$ ipython --no-banner

In [1]: import numpy as np

In [2]: import numpy.linalg as la

In [3]: np.set_printoptions(precision=4, suppress=True, linewidth=140)

In [4]: m1 = np.load("m.npy")

In [5]: print(m1)
[[0 0 2 0 1]
 [0 0 1 1 0]
 [0 0 0 1 2]
 [0 0 0 0 2]
 [0 0 0 0 0]]

In [6]: print(m1 @ m1)
[[0 0 0 2 4]
 [0 0 0 1 4]
 [0 0 0 0 2]
 [0 0 0 0 0]
 [0 0 0 0 0]]

In [7]: print(np.sort(la.eigvals(m1)))
[0. 0. 0. 0. 0.]

In [8]: print(la.matrix_rank(m1 - m1[0, 0] * np.eye(5)))
3

In [9]: print([int(la.matrix_rank(la.matrix_power(m1, p))) for p in range(1, 6)])
[3, 2, 1, 0, 0]

In [10]: print(np.round(m1 @ la.pinv(m1) @ m1, 4) + 0)
[[0. 0. 2. 0. 1.]
 [0. 0. 1. 1. 0.]
 [0. 0. 0. 1. 2.]
 [0. 0. 0. 0. 2.]
 [0. 0. 0. 0. 0.]]

In [11]: print(np.round(np.trace(la.pinv(m1) @ m1), 4))
3.0

In [12]: hat = np.triu(np.array([[1, 3, 1, 0, 1],
    ...:     [3, 3, 0, 3, 0],
    ...:     [3, 1, 1, 1, 2],
    ...:     [2, 0, 0, 0, 0],
    ...:     [3, 0, 3, 2, 0]]), 1) + np.eye(5)

In [13]: M2 = hat @ m1 @ la.inv(hat)

In [14]: print(np.trace(M2), np.trace(m1))
0.0 0

In [15]: print(la.matrix_rank(M2))
3

In [16]: print(np.poly(M2))
[1. 0. 0. 0. 0. 0.]

In [17]: print(round(la.norm(m1, 2) / la.norm(m1), 4))
0.807

In [18]: print(la.cond(m1) > 100)
True

In [19]: print(la.matrix_rank(m1, rtol=0.1))
3

In [20]: print(np.argsort(-la.norm(m1, axis=0).round(6), kind="stable")[:3])
[4 2 3]

In [21]: rank = la.matrix_rank(m1)

In [22]: print(rank)
3

In [23]: null = la.svd(m1)[2][rank:].T

In [24]: print([int(la.matrix_rank(m1[:i])) for i in range(1, len(m1) + 1)])
[1, 2, 3, 3, 3]

In [25]: print([int(la.matrix_rank(m1[:, :j + 1])) for j in range(5)])
[0, 0, 1, 2, 3]

In [26]: print(null.shape)
(5, 2)

In [27]: print(np.round(m1 @ null, 4) + 0)
[[0. 0.]
 [0. 0.]
 [0. 0.]
 [0. 0.]
 [0. 0.]]

In [28]: print(np.round(null @ null.T, 4) + 0)
[[1. 0. 0. 0. 0.]
 [0. 1. 0. 0. 0.]
 [0. 0. 0. 0. 0.]
 [0. 0. 0. 0. 0.]
 [0. 0. 0. 0. 0.]]

In [29]: W0 = np.load("data.npy")

In [30]: print(W0)
[[ 1 -1  1]
 [ 1  0  0]
 [ 1  1  1]
 [ 1  2  4]
 [ 1  3  9]
 [ 1  4 16]
 [ 1  5 25]
 [ 1  6 36]]

In [31]: Uu, sig, Vt = la.svd(W0)

In [32]: print(np.argmax(sig[:-1] / (sig[1:] + 1e-6)) + 1)
1

In [33]: print(sig)
[48.632   2.813   1.7367]

In [34]: M2 = Uu[:, :1] @ np.diag(sig[:1]) @ Vt[:1]

In [35]: print(la.matrix_rank(W0, rtol=0.05))
2

In [36]: print(la.matrix_rank(M2))
1

In [37]: print(np.round(la.norm(W0 - M2) / la.norm(W0), 4))
0.0678

In [38]: print(round(np.abs(W0 - M2).max(), 4))
1.2044

In [39]: print(np.round(la.norm(W0 - M2, 2), 4), round(float(sig[1]), 4))
2.813 2.813

In [40]: M2 = np.c_[W0[:, :2] @ np.array([[1, 2], [-2, 1]]), np.array([-7, 5, -1, 2, -8, 6, -2, -7])]

In [41]: print(M2)
[[  3   1  -7]
 [  1   2   5]
 [ -1   3  -1]
 [ -3   4   2]
 [ -5   5  -8]
 [ -7   6   6]
 [ -9   7  -2]
 [-11   8  -7]]

In [42]: print(np.round(la.lstsq(W0, M2[:, 0])[0], 4) + 0)
[ 1. -2.  0.]

In [43]: print(np.round(la.norm(M2 - W0 @ la.lstsq(W0, M2)[0], axis=0), 4) + 0)
[ 0.     0.    13.133]

In [44]: print(la.matrix_rank(M2))
3

In [45]: print(la.matrix_rank(np.c_[W0, M2]))
4

In [46]: x = np.array([3, -3, 5])

In [47]: y = W0 @ x

In [48]: print(np.round(la.pinv(W0) @ W0, 4) + 0)
[[1. 0. 0.]
 [0. 1. 0.]
 [0. 0. 1.]]

In [49]: print(la.solve(W0.T @ W0, W0.T @ y))
[ 3. -3.  5.]

In [50]: print(la.lstsq(W0, y)[0])
[ 3. -3.  5.]

In [51]: print(y)
[ 11   3   5  17  39  71 113 165]

In [52]: rng = np.random.default_rng(6349)

In [53]: y = y + 0.05 * rng.normal(size=8)

In [54]: print(y)
[ 10.9601   3.0807   4.9851  16.9492  38.9437  71.0143 112.9106 164.9344]

In [55]: b, *_ = la.lstsq(W0, y)

In [56]: print(np.round(W0.T @ (y - W0 @ b), 4) + 0)
[0. 0. 0.]

In [57]: print(round(float(la.norm(y - W0 @ b)), 4))
0.1217

In [58]: M2 = W0 / np.sqrt((W0 ** 2).mean(axis=1, keepdims=True))

In [59]: print(W0 - W0.mean(axis=1, keepdims=True))
[[  0.6667  -1.3333   0.6667]
 [  0.6667  -0.3333  -0.3333]
 [  0.       0.       0.    ]
 [ -1.3333  -0.3333   1.6667]
 [ -3.3333  -1.3333   4.6667]
 [ -6.      -3.       9.    ]
 [ -9.3333  -5.3333  14.6667]
 [-13.3333  -8.3333  21.6667]]

In [60]: print(M2[0])
[ 1. -1.  1.]

In [61]: print(la.matrix_rank(M2) == la.matrix_rank(W0))
True

In [62]: print(la.matrix_rank(W0 - W0.mean(axis=1, keepdims=True)))
2

In [63]: print(la.norm(M2, axis=1))
[1.7321 1.7321 1.7321 1.7321 1.7321 1.7321 1.7321 1.7321]

In [64]: arr = np.array([[-0.2, -0.8, -0.1],
    ...:     [-1.8, -1.0, 0.8],
    ...:     [0.8, -0.7, 1.6],
    ...:     [0.8, 0.9, 0.1],
    ...:     [0.9, 0.6, -0.7],
    ...:     [-0.3, -1.5, -0.6],
    ...:     [0.0, -0.9, -2.5],
    ...:     [0.4, -0.6, -0.5],
    ...:     [0.5, 0.0, -0.2]])

In [65]: arr[:, 0] *= 5

In [66]: print(arr)
[[-1.  -0.8 -0.1]
 [-9.  -1.   0.8]
 [ 4.  -0.7  1.6]
 [ 4.   0.9  0.1]
 [ 4.5  0.6 -0.7]
 [-1.5 -1.5 -0.6]
 [ 0.  -0.9 -2.5]
 [ 2.  -0.6 -0.5]
 [ 2.5  0.  -0.2]]

In [67]: print(np.argsort(-la.norm(W0, axis=0).round(6), kind="stable")[:3])
[2 1 0]

In [68]: print([round(float(x), 4) for x in la.svd(W0, compute_uv=False)[:3]])
[48.632, 2.813, 1.7367]

In [69]: print(np.round(la.norm(W0, 2) / la.norm(W0), 4))
0.9977

In [70]: M2 = np.c_[arr[:, :2] @ np.array([[-3, 6], [0, 4]]), np.array([0, 1, -5, 5, 5, 0, -3, 5, 1])]

In [71]: print(M2)
[[  3.   -9.2   0. ]
 [ 27.  -58.    1. ]
 [-12.   21.2  -5. ]
 [-12.   27.6   5. ]
 [-13.5  29.4   5. ]
 [  4.5 -15.    0. ]
 [  0.   -3.6  -3. ]
 [ -6.    9.6   5. ]
 [ -7.5  15.    1. ]]

In [72]: print(la.matrix_rank(M2))
3

In [73]: print(np.round(la.norm(M2 - arr @ la.lstsq(arr, M2)[0], axis=0), 4) + 0)
[0.     0.     9.5879]

In [74]: x = np.array([8, 6, 0])

In [75]: y = arr @ x

In [76]: b, lr = np.zeros(3), 1 / la.norm(arr, 2) ** 2

In [77]: for i in range(8):
    ...:     b -= lr * arr.T @ (arr @ b - y)
    ...:     if i % 2 == 0: print(i, round(la.norm(arr @ b - y), 4))
    ...: 
0 11.5581
2 10.6484
4 9.8325
6 9.0972

In [78]: print(np.round(la.cond(arr), 4))
5.5756

In [79]: x = np.array([1, 2, 2])

In [80]: print(arr @ np.ones(3))
[-1.9 -9.2  4.9  5.   4.4 -3.6 -3.4  0.9  2.3]

In [81]: print(arr * x)
[[-1.  -1.6 -0.2]
 [-9.  -2.   1.6]
 [ 4.  -1.4  3.2]
 [ 4.   1.8  0.2]
 [ 4.5  1.2 -1.4]
 [-1.5 -3.  -1.2]
 [ 0.  -1.8 -5. ]
 [ 2.  -1.2 -1. ]
 [ 2.5  0.  -0.4]]

In [82]: print((arr * x).sum(axis=1))
[-2.8 -9.4  5.8  6.   4.3 -5.7 -6.8 -0.2  2.1]

In [83]: print(arr @ (2 * x))
[ -5.6 -18.8  11.6  12.    8.6 -11.4 -13.6  -0.4   4.2]

In [84]: print((arr @ x).argmax())
3

In [85]: hat = arr @ la.solve(arr.T @ arr, arr.T)

In [86]: print(np.allclose(hat @ hat, hat))
True

In [87]: print(np.round(la.eigvalsh(hat), 4) + 0)
[0. 0. 0. 0. 0. 0. 1. 1. 1.]

In [88]: print(np.round(hat @ arr[:, 1], 4) + 0)
[-0.8 -1.  -0.7  0.9  0.6 -1.5 -0.9 -0.6  0. ]

In [89]: E = np.loadtxt("arr.csv", delimiter=",")

In [90]: print(E)
[[ 4.  9.  9.  7.]
 [-2. -8.  2. -3.]
 [ 5. -4.  7.  9.]
 [ 7. -3. -9. -1.]]

In [91]: print(np.round(np.abs(la.eigvals(E)).max(), 4))
11.5532

In [92]: print(np.trace(E))
2.0

In [93]: print(la.matrix_power(E, 4))
[[14197. -2289.  4812.  7821.]
 [  -93.  6548.   295.  1257.]
 [10338.  2152.  7286.  8415.]
 [-1260.  4890.  -141.  3343.]]

In [94]: E.inv()
AttributeError: 'numpy.ndarray' object has no attribute 'inv'


In [95]: print(np.allclose(E, E.T))
False

In [96]: M = np.array([[0.0, 0.0, 0.0, 0.0, 0.0, -2.0, 2.0, -2.0],
    ...:     [0.0, 0.0, 0.0, 0.0, 0.0, 3.0, 2.0, 3.0],
    ...:     [0.0, 0.0, 0.0, 0.0, 0.0, 2.0, -3.0, 0.0],
    ...:     [0.0, 0.0, 0.0, 0.0, 0.0, -2.0, 2.0, 1.0],
    ...:     [0.0, 0.0, 0.0, 0.0, 0.0, 2.0, 0.0, -2.0],
    ...:     [-2.0, 3.0, 2.0, -2.0, 2.0, 0.0, 0.0, 0.0],
    ...:     [2.0, 2.0, -3.0, 2.0, 0.0, 0.0, 0.0, 0.0],
    ...:     [-2.0, 3.0, 0.0, 1.0, -2.0, 0.0, 0.0, 0.0]])

In [97]: print(round(float(la.norm(M, 2) / la.norm(M)), 4))
0.5008

In [98]: print(la.cond(M) > 100)
True

In [99]: print(np.argsort(-la.norm(M, axis=0).round(6), kind="stable")[:3])
[5 1 6]

In [100]: print(la.matrix_rank(M, rtol=0.1))
6
